$ python -q
>>> import numpy as np
>>> from numpy import linalg as LA
>>> np.set_printoptions(precision=3, suppress=True, linewidth=200, floatmode="fixed")
>>> tidy = lambda a: np.round(a, 3) + 0
>>> rng = np.random.default_rng(1619)
>>> lab = rng.integers(0, 2, 4)
>>> J = np.array([[2, 3, 3, 3], [3, 3, 1, 3], [3, 0, 1, 3], [2, 1, 0, 1]]) * (lab[:, None] == lab)
>>> print(J)
[[2 0 3 3]
 [0 3 0 0]
 [3 0 1 3]
 [2 0 0 1]]
>>> other = J / np.sqrt((J ** 2).mean(axis=1, keepdims=True))
>>> print(LA.matrix_rank(J - J.mean(axis=1, keepdims=True)))
3
>>> print(LA.matrix_rank(other) == LA.matrix_rank(J))
True
>>> print(tidy(LA.norm(other, axis=1)))
[2.000 2.000 2.000 2.000]
>>> T = np.stack([J, -2 * J, J[::-1]])
>>> print(LA.matrix_rank(T.reshape(3, -1)))
2
>>> print((T @ J.T).shape)
(3, 4, 4)
>>> print(LA.matrix_rank(T))
[4 4 4]
>>> u = np.array([2, 0, 0])
>>> print(np.array([np.convolve(row, u, "same") for row in J]))
[[0 6 6 0]
 [6 0 0 0]
 [0 2 6 0]
 [0 0 2 0]]
>>> print(np.cross(J[2, :3], J[0, :3]))
[ 0 -7  0]
>>> print(np.correlate(J[2], J[0], "full"))
[ 9  9  3 18  9  2  6]
>>> P = np.triu(np.array([[1, 1, 1, 5], [0, 5, 3, 5], [2, 0, 0, 0], [4, 1, 1, 5]]), 1) + np.eye(4)
>>> other = P @ J @ LA.inv(P)
>>> print(LA.matrix_rank(other))
4
>>> print(tidy(np.poly(other)))
[ 1.000 -7.000  2.000 25.000 15.000]
>>> print(P @ J - J @ P)
[[ 13.000   1.000  -1.000  -2.000]
 [ 19.000   0.000  -6.000  -1.000]
 [  0.000  -3.000  -3.000 -15.000]
 [  0.000  -2.000  -2.000 -10.000]]
>>> other = J / LA.norm(J, axis=1, keepdims=True)
>>> gram = other @ other.T
>>> print(tidy(gram))
[[1.000 0.000 0.880 0.667]
 [0.000 1.000 0.000 0.000]
 [0.880 0.000 1.000 0.923]
 [0.667 0.000 0.923 1.000]]
>>> K = np.load("out12.npy")
>>> print(K)
[[0 0 0 0 0 0 0 0 0 0 1]
 [1 0 0 0 0 3 1 0 0 0 2]
 [0 0 0 0 0 2 1 3 0 0 1]
 [1 0 0 0 0 2 2 0 0 0 0]
 [0 0 1 0 1 0 0 0 0 1 0]
 [0 2 0 0 2 0 0 1 0 0 2]
 [3 3 2 0 0 0 0 0 0 0 1]
 [0 2 0 3 0 0 1 2 0 0 0]
 [0 0 0 0 0 0 0 0 0 3 0]
 [0 0 0 0 0 0 0 0 3 0 0]
 [0 0 0 0 0 0 0 0 0 0 0]]
>>> Uu, sig, VT = LA.svd(K)
>>> evecs = VT[:(sig > 1e-8).sum()]
>>> x = K[8] + -1 * K[2] + rng.integers(2) * np.eye(11)[8]
>>> print(x)
[ 0.000  0.000  0.000  0.000  0.000 -2.000 -1.000 -3.000  1.000  3.000 -1.000]
>>> print(LA.matrix_rank(np.vstack([K, x])))
10
>>> print(tidy(LA.norm(x - evecs.T @ evecs @ x)))
0.0
>>> print(tidy(K @ LA.pinv(K) @ K))
[[0.000 0.000 0.000 0.000 0.000 0.000 0.000 0.000 0.000 0.000 1.000]
 [1.000 0.000 0.000 0.000 0.000 3.000 1.000 0.000 0.000 0.000 2.000]
 [0.000 0.000 0.000 0.000 0.000 2.000 1.000 3.000 0.000 0.000 1.000]
 [1.000 0.000 0.000 0.000 0.000 2.000 2.000 0.000 0.000 0.000 0.000]
 [0.000 0.000 1.000 0.000 1.000 0.000 0.000 0.000 0.000 1.000 0.000]
 [0.000 2.000 0.000 0.000 2.000 0.000 0.000 1.000 0.000 0.000 2.000]
 [3.000 3.000 2.000 0.000 0.000 0.000 0.000 0.000 0.000 0.000 1.000]
 [0.000 2.000 0.000 3.000 0.000 0.000 1.000 2.000 0.000 0.000 0.000]
 [0.000 0.000 0.000 0.000 0.000 0.000 0.000 0.000 0.000 3.000 0.000]
 [0.000 0.000 0.000 0.000 0.000 0.000 0.000 0.000 3.000 0.000 0.000]
 [0.000 0.000 0.000 0.000 0.000 0.000 0.000 0.000 0.000 0.000 0.000]]
>>> print(np.unique(K.round(6), axis=0).shape)
(11, 11)
>>> basis = np.array([[-1.6, 0.6, 1.6, 0.2, -0.4],
...     [0.0, -0.8, 0.4, -1.4, -0.2],
...     [0.2, 0.2, 0.9, -0.9, 1.5]])
>>> W0 = np.array([[3, 3, 1],
...     [3, -3, -3],
...     [-3, 3, 2],
...     [0, 1, -1],
...     [3, 0, -3],
...     [2, 1, -2],
...     [3, 2, -3],
...     [-2, -1, 2],
...     [-2, 3, 0],
...     [3, 2, -2]]) @ basis + 0.3 * rng.normal(size=(10, 5))
>>> print(tidy(W0))
[[-4.974 -0.509  6.707 -4.382 -0.079]
 [-5.561  4.142  1.073  7.605 -4.976]
 [ 5.141 -3.939 -2.230 -6.389  4.006]
 [-0.628 -1.281 -0.753 -0.687 -1.527]
 [-5.704  1.379  2.146  3.267 -6.200]
 [-4.162 -0.073  1.697  0.963 -4.211]
 [-5.226 -0.304  2.625  0.543 -5.646]
 [ 3.351  0.079 -1.939 -0.830  4.078]
 [ 3.266 -3.636 -2.213 -4.265 -0.124]
 [-5.202 -0.247  3.880 -0.515 -4.651]]
>>> Xs = W0 - W0.mean(axis=1)
Traceback (most recent call last):
  File "<python-input-41>", line 1, in <module>
    Xs = W0 - W0.mean(axis=1)
         ~~~^~~~~~~~~~~~~~~~~
ValueError: operands could not be broadcast together with shapes (10,5) (10,) 
>>> Xs = W0 - W0.mean(axis=0)
>>> Uu, sig, VT = LA.svd(Xs, full_matrices=False)
>>> print(np.abs(VT[0]).argmax())
0
>>> print(np.searchsorted(np.cumsum(sig ** 2) / (sig ** 2).sum(), 0.9) + 1)
2
>>> print(tidy(np.abs(VT[-1])))
[0.193 0.692 0.424 0.535 0.131]
>>> print(tidy(sig ** 2 / (sig ** 2).sum()))
[0.758 0.181 0.060 0.001 0.000]
>>> print(np.abs(Uu[:, 0]).argmax())
2
>>> Q, evecs = LA.qr(W0[:, :4])[0], LA.qr(W0[:, 4:])[0]
>>> sig = LA.svd(Q.T @ evecs, compute_uv=False)
>>> print((sig > 0.9).sum())
1
>>> print(tidy(sig))
[0.997]
>>> print(tidy(np.degrees(np.arccos(sig.clip(0, 1)))))
[4.526]
>>> x = np.array([1, 1, 1, 3, 1])
>>> print(LA.norm(W0 @ x) <= LA.norm(W0, 2) * LA.norm(x) + 1e-9)
True
>>> print(tidy(W0 @ (2 * x)))
[-23.999  34.984 -32.379 -12.501   2.842  -7.720 -13.844   6.157 -31.006 -15.531]
>>> print(tidy(W0 @ np.eye(5)[2]))
[ 6.707  1.073 -2.230 -0.753  2.146  1.697  2.625 -1.939 -2.213  3.880]
>>> print(tidy(np.einsum("ij,j->i", W0, x)))
[-11.999  17.492 -16.189  -6.250   1.421  -3.860  -6.922   3.078 -15.503  -7.766]
>>> print(tidy(W0 @ x))
[-11.999  17.492 -16.189  -6.250   1.421  -3.860  -6.922   3.078 -15.503  -7.766]
>>> print(tidy(W0 * x))
[[ -4.974  -0.509   6.707 -13.145  -0.079]
 [ -5.561   4.142   1.073  22.814  -4.976]
 [  5.141  -3.939  -2.230 -19.167   4.006]
 [ -0.628  -1.281  -0.753  -2.061  -1.527]
 [ -5.704   1.379   2.146   9.800  -6.200]
 [ -4.162  -0.073   1.697   2.890  -4.211]
 [ -5.226  -0.304   2.625   1.629  -5.646]
 [  3.351   0.079  -1.939  -2.491   4.078]
 [  3.266  -3.636  -2.213 -12.796  -0.124]
 [ -5.202  -0.247   3.880  -1.545  -4.651]]
>>> A = np.array([[50, -1, -13, -17, -28, -24, -24],
...     [-1, 13, -19, -2, 4, -5, -13],
...     [-13, -19, 45, -6, -12, 7, 39],
...     [-17, -2, -6, 21, 24, 17, -3],
...     [-28, 4, -12, 24, 32, 20, -4],
...     [-24, -5, 7, 17, 20, 18, 10],
...     [-24, -13, 39, -3, -4, 10, 38]])
>>> print(A)
[[ 50  -1 -13 -17 -28 -24 -24]
 [ -1  13 -19  -2   4  -5 -13]
 [-13 -19  45  -6 -12   7  39]
 [-17  -2  -6  21  24  17  -3]
 [-28   4 -12  24  32  20  -4]
 [-24  -5   7  17  20  18  10]
 [-24 -13  39  -3  -4  10  38]]
>>> print(tidy(np.abs(LA.eigvals(A)).max()))
110.227
>>> print(np.trace(A))
217
>>> print((A + A.T) / 2)
[[ 50.000  -1.000 -13.000 -17.000 -28.000 -24.000 -24.000]
 [ -1.000  13.000 -19.000  -2.000   4.000  -5.000 -13.000]
 [-13.000 -19.000  45.000  -6.000 -12.000   7.000  39.000]
 [-17.000  -2.000  -6.000  21.000  24.000  17.000  -3.000]
 [-28.000   4.000 -12.000  24.000  32.000  20.000  -4.000]
 [-24.000  -5.000   7.000  17.000  20.000  18.000  10.000]
 [-24.000 -13.000  39.000  -3.000  -4.000  10.000  38.000]]
>>> print(np.allclose(A, A.T))
True
>>> LA.determinant(A)
Traceback (most recent call last):
  File "<python-input-67>", line 1, in <module>
    LA.determinant(A)
    ^^^^^^^^^^^^^^
AttributeError: module 'numpy.linalg' has no attribute 'determinant'
